% ipython --no-banner

In [1]: import numpy as np

In [2]: import numpy.linalg as la

In [3]: np.set_printoptions(precision=3, suppress=True, linewidth=120)

In [4]: J = np.load("w.npy")

In [5]: print(J)
[[-28.907 -11.881  -9.158]
 [ 17.111   7.807   4.377]
 [ -8.128  -8.567  -3.913]
 [  2.088  11.01    7.607]
 [ -1.283  -3.057  -2.338]
 [  7.111   7.745   4.588]
 [-18.967  -8.569  -5.722]
 [ 31.224  13.782   7.476]
 [-39.253 -20.333 -12.49 ]
 [-16.016  -8.417  -3.572]
 [-19.382  -8.749  -6.449]
 [ -5.159  -0.467  -0.728]
 [  0.936   0.617   2.066]
 [-12.122   0.213  -0.043]]

In [6]: q, r_ = la.qr(J)

In [7]: np.round(q.T @ q, 3) + 0
Out[7]: 
array([[1., 0., 0.],
       [0., 1., 0.],
       [0., 0., 1.]])

In [8]: q @ r_
Out[8]: 
array([[-28.907, -11.881,  -9.158],
       [ 17.111,   7.807,   4.377],
       [ -8.128,  -8.567,  -3.913],
       [  2.088,  11.01 ,   7.607],
       [ -1.283,  -3.057,  -2.338],
       [  7.111,   7.745,   4.588],
       [-18.967,  -8.569,  -5.722],
       [ 31.224,  13.782,   7.476],
       [-39.253, -20.333, -12.49 ],
       [-16.016,  -8.417,  -3.572],
       [-19.382,  -8.749,  -6.449],
       [ -5.159,  -0.467,  -0.728],
       [  0.936,   0.617,   2.066],
       [-12.122,   0.213,  -0.043]])

In [9]: Y = np.c_[J[:, :1] @ np.array([[2]]), np.array([0, 2, -1, -3, 2, -1, -1, 1, 2, 1, -2, 0, -1, 0])]

In [10]: Y
Out[10]: 
array([[-57.814,   0.   ],
       [ 34.222,   2.   ],
       [-16.256,  -1.   ],
       [  4.176,  -3.   ],
       [ -2.566,   2.   ],
       [ 14.222,  -1.   ],
       [-37.934,  -1.   ],
       [ 62.448,   1.   ],
       [-78.506,   2.   ],
       [-32.032,   1.   ],
       [-38.764,  -2.   ],
       [-10.318,   0.   ],
       [  1.872,  -1.   ],
       [-24.244,   0.   ]])

In [11]: np.round(la.norm(Y - J @ la.lstsq(J, Y)[0], axis=0), 3) + 0
Out[11]: array([0.   , 4.513])

In [12]: la.matrix_rank(np.c_[J, Y])
Out[12]: np.int64(4)

In [13]: U, s, Vh = la.svd(Y, full_matrices=False)

In [14]: np.allclose(U * s @ Vh, Y)
Out[14]: True

In [15]: U.shape, s.shape, Vh.shape
Out[15]: ((14, 2), (2,), (2, 2))

In [16]: print(np.abs(Vh[0]))
[1.    0.002]

In [17]: print((s > 1e-8).sum())
2

In [18]: print(np.abs(U[:, 0]).round(6).argmax())
8

In [19]: K = np.array([[9, 0, -8, -4], [6, 1, 5, 2], [6, 1, 5, 2], [5, 4, 0, -9]])

In [20]: vec = np.array([3, 4, 3, 3])

In [21]: print((K @ vec).argmax())
1

In [22]: print(K @ (2 * vec))
[-18  86  86   8]

In [23]: K @ vec
Out[23]: array([-9, 43, 43,  4])

In [24]: print(np.sign((K @ vec).round(6)))
[-1  1  1  1]

In [25]: K @ np.ones(4)
Out[25]: array([-3., 14., 14.,  0.])

In [26]: U, s, Vh = la.svd(K)

In [27]: V = Vh[:(s > 1e-8).sum()]

In [28]: rng = np.random.default_rng(121746)

In [29]: vec = K[0] + 4 * K[3] + rng.integers(2) * np.eye(4)[3]

In [30]: vec
Out[30]: array([ 29.,  16.,  -8., -39.])

In [31]: la.matrix_rank(np.vstack([K, vec]))
Out[31]: np.int64(4)

In [32]: np.allclose(V.T @ V @ vec, vec)
Out[32]: False

In [33]: V.T @ V
Out[33]: 
array([[ 0.996,  0.055, -0.015,  0.022],
       [ 0.055,  0.199,  0.225, -0.326],
       [-0.015,  0.225,  0.937,  0.091],
       [ 0.022, -0.326,  0.091,  0.868]])

In [34]: P = np.triu(np.array([[-2, 1, 2, 0], [-2, 1, -2, -1], [-1, -2, 1, 1], [0, -2, 2, -2]]), 1) + np.eye(4)

In [35]: Y = P @ K @ la.inv(P)

In [36]: np.round(np.poly(Y), 3) + 0
Out[36]: array([   1.,   -6.,  -21., 1046.,    0.])

In [37]: blk = np.stack([K, 5 * K, K[::-1]])

In [38]: (blk @ K.T).shape
Out[38]: (3, 4, 4)

In [39]: la.norm(blk, axis=(1, 2))
Out[39]: array([ 20.372, 101.858,  20.372])

In [40]: print(la.matrix_rank(blk))
[3 3 3]

In [41]: U, s, Vh = la.svd(K)

In [42]: np.argmax(s[:-1] / (s[1:] + 1e-6)) + 1
Out[42]: np.int64(3)

In [43]: s.round(3) + 0
Out[43]: array([15.141, 11.389,  7.487,  0.   ])

In [44]: Y = U[:, :3] @ np.diag(s[:3]) @ Vh[:3]

In [45]: print(Y.round(3) + 0)
[[ 9.  0. -8. -4.]
 [ 6.  1.  5.  2.]
 [ 6.  1.  5.  2.]
 [ 5.  4.  0. -9.]]

In [46]: la.matrix_rank(K, rtol=0.05)
Out[46]: np.int64(3)
